% python3 -q
>>> import numpy as np
>>> np.set_printoptions(suppress=True, linewidth=140)
>>> data = np.load("mat.npy")
>>> print(data)
[[ 2.93 -0.47 -0.11]
 [-0.47 -0.84  0.46]
 [-0.11  0.46  0.91]]
>>> w, vecs = np.linalg.eigh(data)
>>> x = np.array([-2, -1, 1])
>>> print(round(float(x @ data @ x), 2))
9.43
>>> print(np.round(vecs * np.abs(w) @ vecs.T, 2))
[[ 2.95 -0.26 -0.16]
 [-0.26  1.03  0.02]
 [-0.16  0.02  1.01]]
>>> print((np.sign(vecs[:, -1].round(6)) == np.sign(vecs[0, -1].round(6))).astype(int))
[1 0 0]
>>> print(np.round(np.linalg.eigvalsh(data[1:, 1:]), 2))
[-0.95  1.02]
>>> print(np.round(vecs * np.maximum(w, 0) @ vecs.T, 2))
[[ 2.94 -0.36 -0.13]
 [-0.36  0.1   0.24]
 [-0.13  0.24  0.96]]
>>> w, vecs = np.linalg.eig(data)
>>> print(np.round(np.sort(np.linalg.eigvals(data.T)), 2))
[-1.  1.  3.]
>>> print(w.round(2))
[ 3. -1.  1.]
>>> print(np.all(np.linalg.eigvalsh(data) > 0))
False
>>> print([round(float(np.linalg.det(data[:i, :i])), 2) + 0 for i in range(1, 4)])
[2.93, -2.68, -3.0]
>>> mat = np.loadtxt("layer3.csv", delimiter=",")
>>> print(mat)
[[ 0.  0.  0.  0. 32. 35.]
 [ 0.  0.  0.  0. 36. 27.]
 [ 0.  0.  0.  0.  0. 15.]
 [ 1.  0.  0.  0. 38. 23.]
 [ 0.  0.  0.  0.  3. 21.]
 [ 0.  0.  0.  0. 47. 41.]
 [ 5.  0.  0.  0. 12.  3.]
 [ 0.  0.  0.  0. 56. 41.]
 [ 0.  0.  0.  0.  0.  7.]
 [ 0.  0.  0.  0. 53. 47.]
 [ 0.  0.  0.  0. 16. 13.]
 [ 0.  0.  0.  0. 54. 45.]
 [ 1.  0.  0.  0.  0.  0.]
 [ 7.  0.  0.  0. 19.  7.]
 [11.  0.  0.  0. 33. 15.]
 [ 0.  0.  0.  0. 38. 41.]
 [11.  0.  0.  0. 53. 29.]
 [ 0.  0.  0.  0. 44. 29.]
 [ 7.  0.  0.  0. 19.  7.]
 [ 0.  0.  0.  0.  0.  5.]
 [ 0.  0.  0.  0. 36. 27.]
 [ 0.  0.  0.  0.  5. 17.]
 [ 0.  0.  0.  0. 48. 39.]
 [ 0.  0.  0.  0. 27. 27.]
 [17.  0.  0.  0. 54. 27.]
 [ 0.  0.  0.  0.  0.  3.]]
>>> print(round(float(np.linalg.norm(mat, 2) / np.linalg.norm(mat)), 2))
0.98
>>> print(np.argsort(-np.linalg.norm(mat, axis=0).round(6), kind="stable")[:3])
[4 5 0]
>>> print(np.linalg.cond(mat) > 100)
True
>>> feats = np.array([[0, 0, 0, 0, 0, 0], [6, 0, 3, 0, 3, 6], [2, 0, 1, 0, 1, 2]])
>>> r = np.linalg.matrix_rank(feats)
>>> print(r)
1
>>> N = np.linalg.svd(feats)[2][r:].T
>>> print(N.shape)
(6, 5)
>>> print(np.allclose(feats @ N, 0))
True
>>> print([int(np.linalg.matrix_rank(feats[:i])) for i in range(1, len(feats) + 1)])
[0, 1, 1]
>>> U, sv, Vh = np.linalg.svd(feats)
>>> vecs = Vh[:(sv > 1e-8).sum()]
>>> rng = np.random.default_rng(2068)
>>> x = feats[2] + 2 * feats[0] + rng.integers(2) * np.eye(6)[5]
>>> print(x)
[2. 0. 1. 0. 1. 3.]
>>> print(np.round(np.linalg.norm(x - vecs.T @ vecs @ x), 2))
0.77
>>> print(np.linalg.matrix_rank(np.vstack([feats, x])))
2
>>> cov = feats.T @ feats
>>> print(cov)
[[40  0 20  0 20 40]
 [ 0  0  0  0  0  0]
 [20  0 10  0 10 20]
 [ 0  0  0  0  0  0]
 [20  0 10  0 10 20]
 [40  0 20  0 20 40]]
>>> print((feats @ feats.T).shape)
(3, 3)
>>> Q, Rm = np.linalg.qr(data)
>>> print(np.round(Q @ Rm, 2))
[[ 2.93 -0.47 -0.11]
 [-0.47 -0.84  0.46]
 [-0.11  0.46  0.91]]
>>> print(np.trace(Q @ Q.T))
3.0
>>> print(round(abs(Rm[0, 0]), 2), np.round(np.linalg.norm(data[:, 0]), 2))
2.97 2.97
>>> print(np.allclose(Rm.T @ Rm, data.T @ data))
True
>>> print(Rm.round(2))
[[-2.97  0.35  0.22]
 [ 0.    1.01  0.01]
 [ 0.    0.    1.  ]]
>>> r = np.linalg.matrix_rank(mat)
>>> print(r)
3
>>> N = np.linalg.svd(mat)[2][r:].T
>>> print([int(np.linalg.matrix_rank(mat[:i])) for i in range(1, len(mat) + 1)])
[1, 2, 2, 3, 3, 3, 3, 3, 3, 3, 3, 3, 3, 3, 3, 3, 3, 3, 3, 3, 3, 3, 3, 3, 3, 3]
>>> print(np.linalg.matrix_rank(mat.T @ mat), np.linalg.matrix_rank(mat @ mat.T))
3 3
>>> print([int(np.linalg.matrix_rank(np.delete(mat, i, axis=0))) for i in range(26)])
[3, 3, 3, 3, 3, 3, 3, 3, 3, 3, 3, 3, 3, 3, 3, 3, 3, 3, 3, 3, 3, 3, 3, 3, 3, 3]
>>> print(N.shape)
(6, 3)
>>> F = np.load("a.npy")
>>> print(F)
[[-2.  2.  4.  2.  1.]
 [ 0. -1. -2.  2.  0.]
 [ 0. -2.  1.  1. -2.]
 [ 0. -2. -2.  0. -1.]
 [ 0.  0.  1.  2. -2.]]
>>> cov = F.T @ F
>>> print(np.round(np.linalg.eigvalsh(cov)[::-1], 2))
[38.45 19.02  6.35  1.9   0.28]
>>> print(cov)
[[ 4. -4. -8. -4. -2.]
 [-4. 13. 12.  0.  8.]
 [-8. 12. 26.  7.  2.]
 [-4.  0.  7. 13. -4.]
 [-2.  8.  2. -4. 10.]]
>>> print(np.allclose(cov, cov.T))
True
>>> print(np.diag(cov))
[ 4. 13. 26. 13. 10.]
>>> print(np.trace(cov), (F ** 2).sum())
66.0 66.0
>>> print((F @ F.T).shape)
(5, 5)
>>> M2 = F[0, 0] * F[1:] - np.outer(F[1:, 0], F[0])
>>> print(M2)
[[ 0.  2.  4. -4. -0.]
 [ 0.  4. -2. -2.  4.]
 [ 0.  4.  4. -0.  2.]
 [ 0. -0. -2. -4.  4.]]
>>> print(np.flatnonzero(~M2.round(6).any(axis=1)))
[]
>>> print(np.linalg.matrix_rank(M2), np.linalg.matrix_rank(F))
4 5
>>> print(F @ F)
[[  4. -18. -11.   6. -14.]
 [  0.   1.  -4.  -4.   2.]
 [  0.  -2.   1.  -7.   1.]
 [  0.   6.   1.  -8.   6.]
 [  0.  -6.  -5.  -3.   0.]]
>>> print(np.trace(F))
-4.0
>>> print(np.round(np.linalg.det(F), 2))
50.0
>>> np.linalg.determinant(F)
Traceback (most recent call last):
  File "<python-input-67>", line 1, in <module>
    np.linalg.determinant(F)
    ^^^^^^^^^^^^^^^^^^^^^
AttributeError: module 'numpy.linalg' has no attribute 'determinant'
>>> Q = F.astype(float).copy()
>>> for j in range(5):
...     Q[:, j] -= Q[:, :j] @ (Q[:, :j].T @ Q[:, j])
...     Q[:, j] /= np.linalg.norm(Q[:, j])
... 
>>> print(np.round(Q.T @ Q, 2) + 0)
[[1. 0. 0. 0. 0.]
 [0. 1. 0. 0. 0.]
 [0. 0. 1. 0. 0.]
 [0. 0. 0. 1. 0.]
 [0. 0. 0. 0. 1.]]
>>> print(np.round(Q.T @ F, 2) + 0)
[[ 2.   -2.   -4.   -2.   -1.  ]
 [ 0.    3.    1.33 -1.33  2.  ]
 [ 0.    0.    2.87  0.27 -1.63]
 [ 0.    0.    0.    2.67 -1.08]
 [ 0.    0.    0.    0.    1.09]]
>>> x = np.array([3, 4, 2, 5, 2])
>>> print(F @ np.eye(5)[3])
[2. 2. 1. 0. 2.]
>>> print(np.linalg.norm(F @ x) <= np.linalg.norm(F, 2) * np.linalg.norm(x) + 1e-9)
True
>>> print(F @ x)
[ 22.   2.  -5. -14.   8.]
>>> print(np.sign((F @ x).round(6)))
[ 1.  1. -1. -1.  1.]
>>> print(F * x)
[[-6.  8.  8. 10.  2.]
 [ 0. -4. -4. 10.  0.]
 [ 0. -8.  2.  5. -4.]
 [ 0. -8. -4.  0. -2.]
 [ 0.  0.  2. 10. -4.]]
>>> print((F @ x).argmax())
0
>>> print(F @ (2 * x))
[ 44.   4. -10. -28.  16.]
>>> A = np.load("arr.npy")
>>> print(A)
[[ 3  0 -2  2  3 -1 -3  3  1  0]
 [ 3 -3  2  2 -3  1  2 -3  2 -1]
 [ 1 -3  2  3 -2  2  0 -3 -3  3]
 [ 0 -1 -1 -3 -3 -3  3  3  3  2]
 [ 0 -1 -1  2  1  1 -1  1 -3  1]
 [-2  3  1  0 -1 -1 -3 -3  3  2]
 [-1  2  2  3  1 -1  1 -2  1 -2]
 [-3 -3  3 -1  2  0  3  2 -2  1]
 [-3  0  0  3 -3 -1  2  2  2  0]]
>>> M2 = np.array([[-2, -2, -3],
...     [-1, -1, 0],
...     [2, 1, 3],
...     [3, -3, 1],
...     [-3, -2, -1],
...     [-2, 1, -2],
...     [3, -3, 1],
...     [0, 1, -2],
...     [1, 0, 1],
...     [1, 0, 1]])
>>> print(np.linalg.matrix_rank(np.vstack([A, M2.T])))
10
>>> M2 @ A
Traceback (most recent call last):
  File "<python-input-84>", line 1, in <module>
    M2 @ A
    ~~~^~~
ValueError: matmul: Input operand 1 has a mismatch in its core dimension 0, with gufunc signature (n?,k),(k,m?)->(n?,m?) (size 9 is different from 3)
>>> print(np.einsum("ik,kj->ji", A, M2))
[[-19  21  16  19  -5   4  14  14  34]
 [ -9  -9  -3   6  -3   9 -15   4  -2]
 [-22   9  10   5  -9  20  17  13  17]]
>>> print(M2.T @ A.T)
[[-19  21  16  19  -5   4  14  14  34]
 [ -9  -9  -3   6  -3   9 -15   4  -2]
 [-22   9  10   5  -9  20  17  13  17]]
>>> print(np.vstack([A, M2.T]).shape)
(12, 10)
>>> print(np.einsum("ij->j", A))
[-2 -6  6 11 -5 -3  4  0  4  6]
>>> print(A @ M2)
[[-19  -9 -22]
 [ 21  -9   9]
 [ 16  -3  10]
 [ 19   6   5]
 [ -5  -3  -9]
 [  4   9  20]
 [ 14 -15  17]
 [ 14   4  13]
 [ 34  -2  17]]
>>> U, sv, Vh = np.linalg.svd(A, full_matrices=False)
>>> print(np.allclose(U * sv @ Vh, A))
True
>>> print(np.round(sv / sv[0], 2))
[1.   0.95 0.89 0.71 0.6  0.55 0.37 0.18 0.03]
>>> print(np.round(U.T @ U, 2) + 0)
[[1. 0. 0. 0. 0. 0. 0. 0. 0.]
 [0. 1. 0. 0. 0. 0. 0. 0. 0.]
 [0. 0. 1. 0. 0. 0. 0. 0. 0.]
 [0. 0. 0. 1. 0. 0. 0. 0. 0.]
 [0. 0. 0. 0. 1. 0. 0. 0. 0.]
 [0. 0. 0. 0. 0. 1. 0. 0. 0.]
 [0. 0. 0. 0. 0. 0. 1. 0. 0.]
 [0. 0. 0. 0. 0. 0. 0. 1. 0.]
 [0. 0. 0. 0. 0. 0. 0. 0. 1.]]
>>> m1 = np.load("run4.npy")
>>> print(m1)
[[-2  0 -1 -1 -1 -2]
 [-2 -2  0 -1 -1 -1]
 [-1 -2 -2  0 -1 -1]
 [-1 -1 -2 -2  0 -1]
 [-1 -1 -1 -2 -2  0]
 [ 0 -1 -1 -1 -2 -2]]
>>> print(m1 @ m1)
[[ 7  6  9  8  9 10]
 [10  7  6  9  8  9]
 [ 9 10  7  6  9  8]
 [ 8  9 10  7  6  9]
 [ 9  8  9 10  7  6]
 [ 6  9  8  9 10  7]]
>>> print(np.trace(m1))
-12
>>> print(np.allclose(m1 @ m1.T, m1.T @ m1))
True
>>> X = np.loadtxt("block10.csv", delimiter=",")
>>> print(X)
[[ -1.  -3.   0.  -1.   3.   3.  -1.   0.   0.]
 [ -3.  -2.   3.  -2.   5.   0.  -2.  -1.   1.]
 [ -5.   1.   5.   0.   5.   1.  -4.   2.   1.]
 [ -4.   1.   7.  -1.   5.   1.  -6.   1.   0.]
 [ -5.   0.   9.  -4.   7.   2.  -3.  -2.   2.]
 [ -3.   3.   7.  -6.   6.   2.   0.  -4.   3.]
 [  0.   2.   8.  -6.   6.   0.   0.  -5.   5.]
 [ -3.  -1.  11.  -4.   4.   3.   1.  -2.   6.]
 [ -6.   0.  14.  -2.   4.   4.   0.   1.   5.]
 [ -3.   0.  17.   0.   7.   7.   1.   2.   4.]
 [ -1.   1.  16.   1.   5.   7.   2.   3.   6.]
 [ -1.  -2.  19.  -1.   6.   9.   0.   3.   5.]
 [ -3.   1.  16.  -1.   5.   7.   0.   0.   8.]
 [  0.   2.  17.  -1.   3.   4.  -1.  -2.  11.]
 [ -3.   1.  14.  -3.   6.   6.  -4.  -3.   9.]
 [  0.   0.  17.  -6.   4.   4.  -7.  -5.   8.]
 [  2.   1.  15.  -7.   3.   3.  -5.  -4.  10.]
 [  1.   1.  17. -10.   3.   1.  -4.  -5.  10.]]
>>> x = np.array([0, -3, 3, 3, -1, 3, 3, 1, 2])
>>> print(np.linalg.norm(X @ x) <= np.linalg.norm(X, 2) * np.linalg.norm(x) + 1e-9)
True
>>> print(X @ x)
[ 9. -1.  2. -4.  7. -4. -1. 42. 55. 78. 85. 94. 74. 68. 45. 31. 28. 21.]
>>> print(np.einsum("ij,j->i", X, x))
[ 9. -1.  2. -4.  7. -4. -1. 42. 55. 78. 85. 94. 74. 68. 45. 31. 28. 21.]
